In [1]: import numpy as np

In [2]: np.set_printoptions(suppress=True, linewidth=120)

In [3]: mat = np.load("out6.npy")

In [4]: print(mat)
[[-1  3  2]
 [-3 -2  3]
 [-1 -2  0]]

In [5]: t = np.radians(180)

In [6]: R = np.eye(3)

In [7]: R[1, 1] = R[0, 0] = np.cos(t)

In [8]: R[1, 0], R[0, 1] = -np.sin(t), np.sin(t)

In [9]: print(R.round(3) + 0)
[[-1.  0.  0.]
 [ 0. -1.  0.]
 [ 0.  0.  1.]]

In [10]: A2 = mat @ R.T

In [11]: print(np.allclose(mat @ mat.T, A2 @ A2.T))
True

In [12]: print(A2.round(3))
[[ 1. -3.  2.]
 [ 3.  2.  3.]
 [ 1.  2.  0.]]

In [13]: cov = mat.T @ mat

In [14]: print(np.round(np.linalg.eigvalsh(cov)[::-1], 3))
[24.652 16.226  0.123]

In [15]: print(np.linalg.matrix_rank(cov))
3

In [16]: print(cov)
[[ 11   5 -11]
 [  5  17   0]
 [-11   0  13]]

In [17]: rng = np.random.default_rng(4881)

In [18]: labels = rng.permutation(3)

In [19]: A2 = mat[:, labels] * rng.choice([-1, 1], 3)

In [20]: print(A2)
[[-1 -3  2]
 [-3  2  3]
 [-1  2  0]]

In [21]: U, _, Vt = np.linalg.svd(mat.T @ A2)

In [22]: print(np.round(U @ Vt, 3) + 0)
[[ 1.  0.  0.]
 [ 0. -1.  0.]
 [ 0.  0.  1.]]

In [23]: print(np.round(np.linalg.lstsq(mat, A2)[0], 3) + 0)
[[ 1.  0.  0.]
 [ 0. -1.  0.]
 [ 0.  0.  1.]]

In [24]: f = np.array([-3, -2, -1])

In [25]: A2 = mat + np.outer(f, np.eye(3)[1])

In [26]: print(np.linalg.matrix_rank(np.linalg.inv(A2) - np.linalg.inv(mat), tol=1e-8))
1

In [27]: print(np.round(np.linalg.det(A2) / np.linalg.det(mat), 3), round(float(1 + np.linalg.solve(mat, f)[1]), 3))
-0.143 -0.143

In [28]: q = mat.astype(float).copy()

In [29]: for j in range(3):
    ...:     q[:, j] -= q[:, :j] @ (q[:, :j].T @ q[:, j])
    ...:     q[:, j] /= np.linalg.norm(q[:, j])
    ...: 

In [30]: print(np.round(q.T @ q, 3) + 0)
[[1. 0. 0.]
 [0. 1. 0.]
 [0. 0. 1.]]

In [31]: print(q.round(3))
[[-0.302  0.9   -0.314]
 [-0.905 -0.166  0.393]
 [-0.302 -0.403 -0.864]]

In [32]: A = np.load("m.npy")

In [33]: print(A)
[[ 0 -2]
 [-3  0]]

In [34]: x = np.array([5, -3])

In [35]: target = A @ x

In [36]: coef, lr = np.zeros(2), 1 / np.linalg.norm(A, 2) ** 2

In [37]: for i in range(200):
    ...:     coef -= lr * A.T @ (A @ coef - target)
    ...:     if i % 50 == 0: print(i, round(np.linalg.norm(A @ coef - target), 3))
    ...: 
0 3.333
50 0.0
100 0.0
150 0.0

In [38]: print(round(float(np.linalg.cond(A)), 3))
1.5

In [39]: print(round(float(np.linalg.eigvals(A).sum().real), 3))
0.0

In [40]: print(round(float(np.linalg.det(A.T)), 3))
-6.0
